>>> import numpy as np
>>> from numpy import linalg as LA
>>> np.set_printoptions(precision=2, suppress=True, linewidth=120)
>>> data = np.load("block13.npy")
>>> print(data)
[[-1.79 -0.05 -0.61 -0.04 -0.63  0.67  1.94 -0.55]
 [ 2.81 -0.05  1.01 -0.09  0.92 -0.9  -2.82  1.01]
 [ 1.62  0.11  0.5   0.    0.51 -0.57 -1.65  0.49]
 [ 2.49 -0.01  0.75 -0.06  0.84 -0.92 -2.62  0.85]
 [ 1.22 -0.04  0.36  0.03  0.48 -0.34 -1.25  0.49]
 [-5.83  0.05 -1.95  0.03 -1.89  1.88  5.83 -1.9 ]
 [ 1.49 -0.03  0.62 -0.03  0.42 -0.49 -1.57  0.37]
 [ 3.74  0.    1.2  -0.15  1.26 -1.25 -3.8   1.18]
 [ 4.06 -0.08  1.29 -0.06  1.34 -1.38 -4.01  1.33]
 [ 0.91 -0.11  0.35 -0.03  0.29 -0.29 -0.89  0.31]
 [-2.33  0.07 -0.75 -0.08 -0.83  0.71  2.27 -0.74]
 [-5.57 -0.02 -1.84  0.01 -1.87  1.83  5.52 -1.78]
 [-5.59 -0.01 -1.85 -0.03 -1.82  1.83  5.54 -1.85]
 [-0.27 -0.03  0.03 -0.04 -0.12  0.04  0.28 -0.16]
 [-0.46  0.02 -0.13  0.03 -0.24  0.16  0.41 -0.13]
 [ 0.08 -0.04  0.06  0.    0.14 -0.07 -0.02  0.13]
 [-1.88 -0.07 -0.66  0.   -0.49  0.64  1.85 -0.61]
 [ 5.01 -0.01  1.75  0.01  1.62 -1.7  -5.1   1.61]
 [-4.7  -0.04 -1.59  0.13 -1.59  1.63  4.81 -1.52]
 [-3.6  -0.04 -1.19  0.01 -1.21  1.29  3.65 -1.24]
 [ 1.13 -0.09  0.36  0.04  0.37 -0.45 -1.09  0.39]
 [ 7.66 -0.11  2.61  0.11  2.58 -2.5  -7.67  2.39]
 [-3.22  0.01 -0.98  0.04 -1.11  0.98  3.07 -1.12]
 [-0.4  -0.02 -0.12  0.1  -0.16  0.12  0.48 -0.11]
 [-0.44 -0.01 -0.08  0.06 -0.11  0.15  0.39 -0.12]
 [-5.21 -0.02 -1.75 -0.01 -1.76  1.74  5.21 -1.62]
 [-0.25  0.06 -0.1   0.02 -0.05  0.18  0.29 -0.12]]
>>> r0, g = data[0], data[3]
>>> print(round(float(r0 @ r0), 2))
8.49
>>> p = (r0 @ g) / (r0 @ r0) * r0
>>> print(round((g - p) @ r0, 2))
0.0
>>> print(np.round(g - p, 2) + 0)
[ 0.04 -0.08 -0.08 -0.11 -0.02  0.    0.03  0.1 ]
>>> x0 = np.array([0, -3, -2, 2, 3, 3, 4, -1])
>>> target = data @ x0
>>> print(np.round(LA.pinv(data) @ data, 2) + 0)
[[1. 0. 0. 0. 0. 0. 0. 0.]
 [0. 1. 0. 0. 0. 0. 0. 0.]
 [0. 0. 1. 0. 0. 0. 0. 0.]
 [0. 0. 0. 1. 0. 0. 0. 0.]
 [0. 0. 0. 0. 1. 0. 0. 0.]
 [0. 0. 0. 0. 0. 1. 0. 0.]
 [0. 0. 0. 0. 0. 0. 1. 0.]
 [0. 0. 0. 0. 0. 0. 0. 1.]]
>>> print(np.round(LA.lstsq(data, target)[0], 2) + 0)
[ 0. -3. -2.  2.  3.  3.  4. -1.]
>>> print(np.round(LA.solve(data.T @ data, data.T @ target), 2) + 0)
[ 0. -3. -2.  2.  3.  3.  4. -1.]
>>> rng = np.random.default_rng(63502)
>>> target = target + 0.05 * rng.normal(size=27)
>>> print(target)
[  9.73 -14.31  -8.63 -13.15  -5.63  29.03  -8.03 -19.05 -19.89  -4.31  10.65  27.6   27.67   0.96   1.66  -0.01   9.95
 -25.76  24.43  18.6   -5.31 -37.54  15.05   2.44   2.05  25.9    1.62]
>>> coef, *_ = LA.lstsq(data, target)
>>> print(coef)
[ 0.21 -3.27 -2.27  1.87  2.82  2.44  4.2  -1.17]
>>> print([round(float(LA.norm(LA.solve(data.T @ data + lam * np.eye(8), data.T @ target))), 2) for lam in (0, 1, 10, 100)])
[7.23, 3.28, 3.16, 2.83]
>>> print(coef.round())
[ 0. -3. -2.  2.  3.  2.  4. -1.]
>>> print(np.round(data.T @ (target - data @ coef), 2) + 0)
[0. 0. 0. 0. 0. 0. 0. 0.]
>>> print(np.round(LA.norm(target - data @ coef), 2))
0.21
